% ipython --no-banner

In [1]: import numpy as np

In [2]: import numpy.linalg as la

In [3]: np.set_printoptions(precision=2, suppress=True, linewidth=160)

In [4]: F = np.load("arr.npy")

In [5]: F
Out[5]: 
array([[-2.,  1.,  0.,  0.,  0.],
       [ 0., -2.,  1.,  0.,  0.],
       [ 0.,  0., -2.,  1.,  0.],
       [ 0.,  0.,  0., -2.,  1.],
       [ 0.,  0.,  0.,  0., -2.]])

In [6]: r0 = np.array([1, 1, 1])

In [7]: np.polyval(r0, F[3])
Out[7]: array([1., 1., 1., 3., 3.])

In [8]: np.cross(F[3, :3], F[0, :3])
Out[8]: array([ 0., -0.,  0.])

In [9]: r0 = np.array([1, -3, 0, 3, 2])

In [10]: B = F + np.outer(r0, np.eye(5)[1])

In [11]: B
Out[11]: 
array([[-2.,  2.,  0.,  0.,  0.],
       [ 0., -5.,  1.,  0.,  0.],
       [ 0.,  0., -2.,  1.,  0.],
       [ 0.,  3.,  0., -2.,  1.],
       [ 0.,  2.,  0.,  0., -2.]])

In [12]: arr = np.load("case17.npy")

In [13]: arr
Out[13]: 
array([[ 7, -1,  4, -6,  7],
       [-8,  7,  3, -8,  6],
       [-2, -2, -3,  1,  5],
       [ 9, -1,  9, -5,  1],
       [-2,  4, -4,  7, -3]])

In [14]: x = np.array([-1, 1, 1, -1, 2])

In [15]: target = arr @ x

In [16]: beta, lr = np.zeros(5), 1 / la.norm(arr, 2) ** 2

In [17]: for i in range(60):
    ...:     beta -= lr * arr.T @ (arr @ beta - target)
    ...:     if i % 10 == 0: print(i, round(la.norm(arr @ beta - target), 2))
    ...: 
0 14.5
10 1.83
20 1.31
30 1.06
40 0.94
50 0.86

In [18]: np.round(la.cond(arr), 2)
Out[18]: np.float64(12.62)

In [19]: beta
Out[19]: array([-0.84,  1.1 ,  0.65, -1.3 ,  1.85])

In [20]: rng = np.random.default_rng(46067)

In [21]: z = rng.permutation(5)

In [22]: z
Out[22]: array([4, 3, 2, 0, 1])

In [23]: B = arr[z][:, z]

In [24]: B
Out[24]: 
array([[-3,  7, -4, -2,  4],
       [ 1, -5,  9,  9, -1],
       [ 5,  1, -3, -2, -2],
       [ 7, -6,  4,  7, -1],
       [ 6, -8,  3, -8,  7]])

In [25]: G = arr.T @ arr

In [26]: (arr @ arr.T).shape
Out[26]: (5, 5)

In [27]: la.eigvalsh(G)[::-1]
Out[27]: array([384.83, 227.09,  63.14,  21.52,   2.41])

In [28]: np.diag(G)
Out[28]: array([202,  71, 131, 175, 120])

In [29]: np.allclose(G, G.T)
Out[29]: True

In [30]: la.svd(arr, compute_uv=False) ** 2
Out[30]: array([384.83, 227.09,  63.14,  21.52,   2.41])

In [31]: r0 = np.array([0, 2, 1, 0, 0])

In [32]: B = arr + np.outer(r0, np.eye(5)[0])

In [33]: round(float(la.det(B) / la.det(arr)), 2), np.round(1 + la.solve(arr, r0)[0], 2)
Out[33]: (0.78, np.float64(0.78))

In [34]: B
Out[34]: 
array([[ 7., -1.,  4., -6.,  7.],
       [-6.,  7.,  3., -8.,  6.],
       [-1., -2., -3.,  1.,  5.],
       [ 9., -1.,  9., -5.,  1.],
       [-2.,  4., -4.,  7., -3.]])

In [35]: def softmax(z):
    ...:     e = np.exp(z - z.max(axis=-1, keepdims=True))
    ...:     return e / e.sum(axis=-1, keepdims=True)
    ...: 

In [36]: softmax(arr).sum(axis=1)
Out[36]: array([1., 1., 1., 1., 1.])

In [37]: np.round(softmax(arr[1] + 4), 2) + 0
Out[37]: array([0.  , 0.72, 0.01, 0.  , 0.27])

In [38]: np.round(softmax(arr[1]), 2) + 0
Out[38]: array([0.  , 0.72, 0.01, 0.  , 0.27])

In [39]: att = arr @ arr.T / np.sqrt(5)

In [40]: np.round(softmax(att + np.triu(np.full(att.shape, -np.inf), 1)), 2) + 0
Out[40]: 
array([[1., 0., 0., 0., 0.],
       [0., 1., 0., 0., 0.],
       [0., 0., 1., 0., 0.],
       [0., 0., 0., 1., 0.],
       [0., 0., 0., 0., 1.]])

In [41]: np.round(softmax(att), 2) + 0
Out[41]: 
array([[1., 0., 0., 0., 0.],
       [0., 1., 0., 0., 0.],
       [0., 0., 1., 0., 0.],
       [0., 0., 0., 1., 0.],
       [0., 0., 0., 0., 1.]])

In [42]: M = np.array([[0.0, -0.2, 0.3, -0.3],
    ...:     [1.0, 0.1, -0.6, -0.8],
    ...:     [1.4, 1.9, 1.3, -0.9],
    ...:     [-0.9, 0.0, 0.6, 1.0]])

In [43]: M
Out[43]: 
array([[ 0. , -0.2,  0.3, -0.3],
       [ 1. ,  0.1, -0.6, -0.8],
       [ 1.4,  1.9,  1.3, -0.9],
       [-0.9,  0. ,  0.6,  1. ]])

In [44]: z = rng.permutation(5)

In [45]: z
Out[45]: array([2, 4, 1, 3, 0])

In [46]: B = F[z][:, z]

In [47]: np.trace(B)
Out[47]: np.float64(-10.0)

In [48]: np.allclose(B, F)
Out[48]: False

In [49]: z = rng.permutation(4)

In [50]: B = M[:, z] * rng.choice([-1, 1], 4)

In [51]: B
Out[51]: 
array([[ 0.2,  0.3, -0. ,  0.3],
       [-0.1, -0.6, -1. ,  0.8],
       [-1.9,  1.3, -1.4,  0.9],
       [-0. ,  0.6,  0.9, -1. ]])

In [52]: left, _, VT = la.svd(M.T @ B)

In [53]: np.round(left @ VT, 2) + 0
Out[53]: 
array([[ 0.,  0., -1.,  0.],
       [-1.,  0.,  0.,  0.],
       [ 0.,  1.,  0.,  0.],
       [ 0.,  0.,  0., -1.]])

In [54]: np.round(la.lstsq(M, B)[0], 2) + 0
Out[54]: 
array([[ 0.,  0., -1.,  0.],
       [-1.,  0.,  0.,  0.],
       [ 0.,  1.,  0.,  0.],
       [ 0.,  0.,  0., -1.]])

In [55]: z
Out[55]: array([1, 2, 0, 3])

In [56]: B = np.array([[3, -2, -3, -3], [2, -2, 3, 0]])

In [57]: A = B.T @ B

In [58]: A
Out[58]: 
array([[ 13, -10,  -3,  -9],
       [-10,   8,   0,   6],
       [ -3,   0,  18,   9],
       [ -9,   6,   9,   9]])

In [59]: B = np.array([[-4, -4], [-2, 6]])

In [60]: C = np.kron(B, arr)

In [61]: la.matrix_rank(C)
Out[61]: np.int64(10)

In [62]: C.shape
Out[62]: (10, 10)

In [63]: round(float(la.norm(C, 2)), 2), round(la.norm(B, 2) * la.norm(arr, 2), 2)
Out[63]: (142.13, np.float64(142.13))

In [64]: np.round(softmax(A[0] + -2), 2) + 0
Out[64]: array([1., 0., 0., 0.])

In [65]: softmax(A).sum(axis=1)
Out[65]: array([1., 1., 1., 1.])

In [66]: np.round(softmax(A[0]), 2) + 0
Out[66]: array([1., 0., 0., 0.])

In [67]: att = A @ A.T / np.sqrt(4)

In [68]: softmax(att).round(6).argmax(axis=1)
Out[68]: array([0, 1, 2, 3])

In [69]: np.round(softmax(att), 2) + 0
Out[69]: 
array([[1.  , 0.  , 0.  , 0.  ],
       [0.  , 0.98, 0.  , 0.02],
       [0.  , 0.  , 1.  , 0.  ],
       [0.  , 0.  , 0.01, 0.99]])

In [70]: left, s, VT = la.svd(A)

In [71]: vecs = VT[:(s > 1e-8).sum()]

In [72]: x = A[2] + -3 * A[1] + rng.integers(2) * np.eye(4)[3]

In [73]: x
Out[73]: array([ 27., -24.,  18.,  -9.])

In [74]: la.matrix_rank(np.vstack([A, x]))
Out[74]: np.int64(2)

In [75]: np.allclose(vecs.T @ vecs @ x, x)
Out[75]: True

In [76]: round(float(la.norm(x - vecs.T @ vecs @ x)), 2)
Out[76]: 0.0

In [77]: r0 = np.array([-6, 4, -7])

In [78]: X = np.outer(rng.normal(size=26), r0) + 0.1 * rng.normal(size=(26, 3))

In [79]: X
Out[79]: 
array([[  9.06,  -6.12,  10.73],
       [  6.5 ,  -4.4 ,   7.76],
       [ -4.58,   3.13,  -5.18],
       [  6.91,  -4.56,   7.82],
       [ -2.25,   1.52,  -2.49],
       [ -5.67,   3.7 ,  -6.51],
       [  9.89,  -6.83,  11.71],
       [ -0.19,   0.13,  -0.12],
       [  6.83,  -4.55,   7.83],
       [-13.1 ,   8.83, -15.37],
       [  0.53,  -0.22,   0.38],
       [  0.01,  -0.09,   0.09],
       [  6.55,  -4.64,   7.66],
       [  3.96,  -2.77,   4.91],
       [ -4.41,   3.2 ,  -5.49],
       [  8.4 ,  -5.76,   9.73],
       [ -1.07,   0.53,  -1.43],
       [  3.23,  -2.13,   3.6 ],
       [  1.5 ,  -1.03,   1.81],
       [  5.26,  -3.41,   5.78],
       [  2.2 ,  -1.37,   2.61],
       [ 11.68,  -7.69,  13.72],
       [  1.08,  -0.59,   1.15],
       [  0.81,  -0.58,   0.91],
       [  1.09,  -0.81,   1.05],
       [  0.48,  -0.46,   0.46]])

In [80]: D = la.norm(X[:, None] - X[None], axis=-1)

In [81]: D[:5, :5]
Out[81]: 
array([[ 0.  ,  4.28, 22.9 ,  3.94, 19.  ],
       [ 4.28,  0.  , 18.63,  0.44, 14.72],
       [22.9 , 18.63,  0.  , 18.97,  3.9 ],
       [ 3.94,  0.44, 18.97,  0.  , 15.07],
       [19.  , 14.72,  3.9 , 15.07,  0.  ]])

In [82]: D[25].round(6).argsort(kind="stable")[:4]
Out[82]: array([25, 10, 23, 11])

In [83]: D.mean(axis=1).argmax()
Out[83]: np.int64(9)

In [84]: la.matrix_rank(D ** 2)
Out[84]: np.int64(5)

In [85]: np.unravel_index(D.round(6).argmax(), D.shape)
Out[85]: (np.int64(9), np.int64(21))

In [86]: cen = X - X.mean(axis=0)

In [87]: left, s, VT = la.svd(cen, full_matrices=False)

In [88]: la.matrix_rank(cen)
Out[88]: np.int64(3)

In [89]: np.searchsorted(np.cumsum(s ** 2) / (s ** 2).sum(), 0.9) + 1
Out[89]: np.int64(1)

In [90]: VT[0] * np.sign(VT[0, np.abs(VT[0]).argmax()])
Out[90]: array([ 0.59, -0.4 ,  0.7 ])

In [91]: np.round(s ** 2 / (s ** 2).sum(), 2) + 0
Out[91]: array([1., 0., 0.])

In [92]: B = np.array([[5, 8, 2, 6, 5],
    ...:     [7, 7, 4, 8, 9],
    ...:     [3, 1, 5, 5, 7],
    ...:     [2, 1, 7, 8, 2],
    ...:     [4, 3, 0, 8, 3]])

In [93]: K = B + B.T

In [94]: K
Out[94]: 
array([[10, 15,  5,  8,  9],
       [15, 14,  5,  9, 12],
       [ 5,  5, 10, 12,  7],
       [ 8,  9, 12, 16, 10],
       [ 9, 12,  7, 10,  6]])

In [95]: np.allclose(arr, arr.T)
Out[95]: False

In [96]: np.trace(arr)
Out[96]: np.int64(3)

In [97]: la.matrix_power(arr, 2)
Out[97]: 
array([[ -19,   12,  -69,   49,   36],
       [-202,   83, -116,   77,  -25],
       [   7,   13,  -16,   55,  -55],
       [   6,  -25,  -43,   -5,   94],
       [  31,   19,   91,  -80,    6]])

In [98]: (arr - arr.T) / 2
Out[98]: 
array([[ 0. ,  3.5,  3. , -7.5,  4.5],
       [-3.5,  0. ,  2.5, -3.5,  1. ],
       [-3. , -2.5,  0. , -4. ,  4.5],
       [ 7.5,  3.5,  4. ,  0. , -3. ],
       [-4.5, -1. , -4.5,  3. ,  0. ]])

In [99]: arr @ arr
Out[99]: 
array([[ -19,   12,  -69,   49,   36],
       [-202,   83, -116,   77,  -25],
       [   7,   13,  -16,   55,  -55],
       [   6,  -25,  -43,   -5,   94],
       [  31,   19,   91,  -80,    6]])

In [100]: np.allclose(arr @ arr.T, arr.T @ arr)
Out[100]: False

In [101]: np.sort(np.abs(la.eigvals(arr)))
Out[101]: array([ 1.69,  8.54,  8.54, 11.71, 11.71])
